>>> import numpy as np
>>> from numpy import linalg as LA
>>> np.set_printoptions(suppress=True, linewidth=140)
>>> def rd(a):
...     return np.round(a, 1) + 0
... 
>>> m1 = np.loadtxt("a.csv", delimiter=",")
>>> m1
array([[ 0.,  2.,  0., -1.],
       [ 0., -1., -3.,  2.],
       [ 0.,  0.,  2., -3.],
       [ 0.,  0.,  0., -3.]])
>>> [round(float(x), 1) for x in LA.svd(m1, compute_uv=False)[:3]]
[5.7, 2.3, 2.0]
>>> LA.cond(m1) > 100
np.True_
>>> M2 = np.array([[-3, -3], [0, -2]])
>>> cent = np.kron(M2, m1)
>>> LA.matrix_rank(cent)
np.int64(6)
>>> cent
array([[-0., -6., -0.,  3., -0., -6., -0.,  3.],
       [-0.,  3.,  9., -6., -0.,  3.,  9., -6.],
       [-0., -0., -6.,  9., -0., -0., -6.,  9.],
       [-0., -0., -0.,  9., -0., -0., -0.,  9.],
       [ 0.,  0.,  0., -0., -0., -4., -0.,  2.],
       [ 0., -0., -0.,  0., -0.,  2.,  6., -4.],
       [ 0.,  0.,  0., -0., -0., -0., -4.,  6.],
       [ 0.,  0.,  0., -0., -0., -0., -0.,  6.]])
>>> rank = LA.matrix_rank(m1)
>>> rank
np.int64(3)
>>> ns = LA.svd(m1)[2][rank:].T
>>> np.allclose(m1 @ ns, 0)
True
>>> LA.matrix_rank(m1.T @ m1), LA.matrix_rank(m1 @ m1.T)
(np.int64(3), np.int64(3))
>>> [int(LA.matrix_rank(m1[:, :j + 1])) for j in range(4)]
[0, 1, 2, 3]
>>> ns[:, 0] / ns[np.abs(ns[:, 0]).round(6).argmax(), 0]
array([1., 0., 0., 0.])
>>> rd(np.trace(LA.pinv(m1) @ m1))
np.float64(3.0)
>>> rd(m1 @ LA.pinv(m1) @ m1)
array([[ 0.,  2.,  0., -1.],
       [ 0., -1., -3.,  2.],
       [ 0.,  0.,  2., -3.],
       [ 0.,  0.,  0., -3.]])
>>> M2 = np.array([[1, 1, -3, 0], [-1, -2, -1, 1], [1, 2, -3, 1], [0, 3, -3, -2]])
>>> M2[-1] = M2[0]
>>> W0 = M2 + 0.3 * np.eye(4)
>>> W0
array([[ 1.3,  1. , -3. ,  0. ],
       [-1. , -1.7, -1. ,  1. ],
       [ 1. ,  2. , -2.7,  1. ],
       [ 1. ,  1. , -3. ,  0.3]])
>>> rd(LA.norm(W0, axis=0))
array([2.2, 3. , 5.1, 1.4])
>>> rd(W0[3] @ W0[2])
np.float64(11.4)
>>> rd(LA.norm(W0, 2))
np.float64(5.9)
>>> rd(LA.norm(W0[3] - W0[2]))
np.float64(1.3)
>>> rd(LA.norm(W0, 1)), rd(LA.norm(W0, np.inf))
(np.float64(9.7), np.float64(6.7))
>>> u, g = W0[2], W0[1]
>>> rd(u @ u)
np.float64(13.3)
>>> rd(u @ g)
np.float64(-0.7)
>>> pr = (u @ g) / (u @ u) * u
>>> (g - pr) @ u
np.float64(0.0)
>>> rd(LA.norm(u + g) ** 2 + LA.norm(u - g) ** 2)
np.float64(38.4)
>>> LA.matrix_rank(np.outer(u, g))
np.int64(1)
>>> Q, R = LA.qr(W0)
>>> rd(Q.T @ Q)
array([[1., 0., 0., 0.],
       [0., 1., 0., 0.],
       [0., 0., 1., 0.],
       [0., 0., 0., 1.]])
>>> np.allclose(R.T @ R, W0.T @ W0)
True
>>> rd(abs(R[0, 0])), rd(LA.norm(W0[:, 0]))
(np.float64(2.2), np.float64(2.2))
>>> rd(Q)
array([[-0.6, -0.6,  0. , -0.5],
       [ 0.5, -0.4, -0.8, -0.1],
       [-0.5,  0.7, -0.5, -0.3],
       [-0.5, -0.3, -0.3,  0.8]])
>>> np.trace(Q @ Q.T)
np.float64(4.0)
>>> Q.shape, R.shape
((4, 4), (4, 4))
>>> u = np.array([2, -1])
>>> rd(np.convolve(Q[1], u))
array([ 0.9, -1.2, -1.2,  0.5,  0.1])
>>> rd(np.polyval(u, Q[1]))
array([-0.1, -1.8, -2.6, -1.3])
>>> rd(np.array([np.convolve(row, u, "same") for row in Q]))
array([[-1.2, -0.6,  0.7, -1.1],
       [ 0.9, -1.2, -1.2,  0.5],
       [-0.9,  1.8, -1.7,  0. ],
       [-0.9,  0. , -0.3,  1.9]])
>>> rd(np.correlate(Q[1], Q[0], "full"))
array([-0.2,  0.2,  0.1,  0. ,  0.7,  0.6,  0.1])
>>> rd(np.cross(Q[1, :3], Q[0, :3]))
array([-0.5,  0.5, -0.5])
>>> cent = np.array([[2, 3, 1], [1, 3, 3], [1, 1, 2]])
>>> rng = np.random.default_rng(89)
>>> mat = (rng.random((21, 3)) < 0.25) @ cent
>>> mat
array([[0, 0, 0],
       [2, 3, 1],
       [0, 0, 0],
       [2, 3, 1],
       [0, 0, 0],
       [2, 3, 1],
       [0, 0, 0],
       [0, 0, 0],
       [1, 1, 2],
       [0, 0, 0],
       [3, 4, 3],
       [3, 6, 4],
       [0, 0, 0],
       [0, 0, 0],
       [1, 3, 3],
       [1, 1, 2],
       [0, 0, 0],
       [1, 3, 3],
       [1, 1, 2],
       [1, 3, 3],
       [1, 3, 3]])
>>> M2 = np.array([[-2, -1], [-1, -1], [2, -1], [0, -1]])
>>> LA.matrix_rank(np.vstack([m1, M2.T]))
np.int64(4)
>>> M2.T @ m1.T
array([[-2., -5.,  4.,  0.],
       [-1.,  2.,  1.,  3.]])
>>> cen = mat - mat.mean(axis=0)
>>> left, s, Vh = LA.svd(cen, full_matrices=False)
>>> np.abs(Vh[0]).argmax()
np.int64(1)
>>> LA.matrix_rank(cen)
np.int64(3)
>>> rd(Vh[0] * np.sign(Vh[0, np.abs(Vh[0]).argmax()]))
array([0.4, 0.7, 0.5])
>>> rd(cen.mean(axis=0))
array([0., 0., 0.])
>>> rd(s)
array([10.5,  3.1,  1.4])
>>> np.searchsorted(np.cumsum(s ** 2) / (s ** 2).sum(), 0.9) + 1
np.int64(1)
>>> cen = mat - mat.mean(axis=0)
>>> vecs = LA.svd(cen)[2][:1]
>>> M2 = cen - cen @ vecs.T @ vecs
>>> rd((cen @ vecs.T).std(axis=0))
array([2.3])
>>> rd(M2.std(axis=0))
array([0.4, 0.3, 0.5])
>>> data = np.array([[0.9, 2.2, -1.0, 0.7],
...     [2.2, -0.8, 0.5, 0.2],
...     [0.3, -0.3, -2.4, -1.6],
...     [-0.5, -1.2, -1.1, 1.6]])
>>> rd((data + data.T) / 2)
array([[ 0.9,  2.2, -0.4,  0.1],
       [ 2.2, -0.8,  0.1, -0.5],
       [-0.4,  0.1, -2.4, -1.4],
       [ 0.1, -0.5, -1.4,  1.6]])
>>> rd((data - data.T) / 2)
array([[ 0. ,  0. , -0.6,  0.6],
       [ 0. ,  0. ,  0.4,  0.7],
       [ 0.6, -0.4,  0. , -0.2],
       [-0.6, -0.7,  0.2,  0. ]])
>>> rd(data @ data)
array([[ 5. , -0.3,  1.8,  3.8],
       [ 0.3,  5.1, -4. ,  0.9],
       [-0.3,  3.5,  7.1,  1.4],
       [-4.2, -1.7,  0.8,  3.7]])
>>> np.allclose(data, data.T)
False
>>> rd(LA.det(data))
np.float64(42.7)
>>> labels = rng.permutation(4)
>>> labels
array([1, 0, 2, 3])
>>> M2 = data[labels][:, labels]
>>> rd(np.sort(np.abs(LA.eigvals(M2))))
array([2.4, 2.4, 2.7, 2.7])
>>> M2
array([[-0.8,  2.2,  0.5,  0.2],
       [ 2.2,  0.9, -1. ,  0.7],
       [-0.3,  0.3, -2.4, -1.6],
       [-1.2, -0.5, -1.1,  1.6]])
>>> rd(LA.det(M2)), rd(LA.det(data[labels]))
(np.float64(42.7), np.float64(-42.7))
>>> M = np.load("mat.npy")
>>> M
array([[ 0.1, -1.2, -0.8],
       [-0.4, -0.2,  0.3],
       [-0.2, -0.2,  1. ],
       [ 0.3, -1.1,  0.4],
       [ 0.4, -0.3, -0.1],
       [-1. , -0.1,  0.8],
       [ 0.1,  1.3,  0.8],
       [-0.2, -1.3, -1.7],
       [ 0.1, -0.9,  0.7],
       [-9. , -3.5, -2. ],
       [-0.5, -0.7, -1.5],
       [ 1.1,  1.3,  0.9],
       [ 0.1,  1.2,  1.3]])
>>> gram = np.cov(M, rowvar=False)
>>> rd(LA.eigvalsh(gram)[::-1])
array([8. , 1.1, 0.3])
>>> gram.shape
(3, 3)
>>> rd(M.std(axis=0))
array([2.4, 1.3, 1.1])
>>> np.argsort(-M.std(axis=0).round(6), kind="stable")
array([0, 1, 2])
>>> rd(np.polyfit(M[:, 2], M[:, 0], 1))
array([ 1.3, -0.7])
>>> labels = M[:, 2] > np.median(M[:, 2])
>>> u = M[labels].mean(axis=0) - M[~labels].mean(axis=0)
>>> ((M - M.mean(axis=0)) @ u > 0).astype(int)
array([0, 1, 1, 1, 1, 1, 1, 0, 1, 0, 0, 1, 1])
>>> labels.astype(int)
array([0, 0, 1, 0, 0, 1, 1, 0, 1, 0, 0, 1, 1])
>>> np.argsort(-np.abs(u).round(6), kind="stable")
array([2, 1, 0])
>>> rd(u)
array([1.4, 1.6, 1.7])
>>> E = np.loadtxt("block5.csv", delimiter=",")
>>> E
array([[ -5.,  12., -10.,   4.],
       [-12.,  13.,  -4.,   0.],
       [-16.,   8.,   5.,  -4.],
       [-10.,  -4.,  14.,  -7.]])
>>> rd(LA.det(2 * E)), rd(LA.det(E))
(np.float64(-720.0), np.float64(-45.0))
>>> rd(np.poly(E))
array([  1.,  -6.,  -4.,  54., -45.])
>>> rd(LA.eigvals(E))
array([-3.,  1.,  5.,  3.])
>>> rd(LA.det(E[::-1]))
np.float64(-45.0)
>>> rd(LA.eigvals(E).sum().real)
np.float64(6.0)
>>> A = np.loadtxt("x.csv", delimiter=",")
>>> A
array([[ 0.,  0.,  3.],
       [ 0.,  0.,  7.],
       [12., 13.,  0.],
       [15., 16.,  0.],
       [15., 16.,  0.],
       [ 0.,  0., 11.],
       [ 0.,  0.,  7.],
       [ 0.,  0.,  3.],
       [ 6.,  7.,  0.],
       [ 0.,  0.,  5.],
       [ 3.,  4.,  0.],
       [ 0.,  1.,  1.],
       [ 9., 10.,  0.],
       [ 0.,  0.,  3.],
       [ 0.,  0.,  3.],
       [ 0.,  0.,  7.]])
>>> labels = A[:, 1] > np.median(A[:, 1])
>>> u = A[labels].mean(axis=0) - A[~labels].mean(axis=0)
>>> np.argsort(-np.abs(u).round(6), kind="stable")
array([1, 0, 2])
>>> rd((((A - A.mean(axis=0)) @ u > 0) == labels).mean())
np.float64(0.9)
>>> gram = np.cov(A, rowvar=False)
>>> rd(gram)
array([[ 33. ,  35.2, -12.5],
       [ 35.2,  37.8, -13.9],
       [-12.5, -13.9,  11.6]])
>>> np.argwhere(np.triu(np.abs(np.corrcoef(A.T)) > 0.8, 1))
array([[0, 1]])
>>> rd(np.corrcoef(A[:, 2], A[:, 0])[0, 1])
np.float64(-0.6)
>>> np.median(A, axis=0)
array([0., 0., 3.])
>>> gram.shape
(3, 3)
>>> rd(np.polyfit(A[:, 2], A[:, 0], 1))
array([-1.1,  7.1])
>>> rd(np.corrcoef(A.T))
array([[ 1. ,  1. , -0.6],
       [ 1. ,  1. , -0.7],
       [-0.6, -0.7,  1. ]])
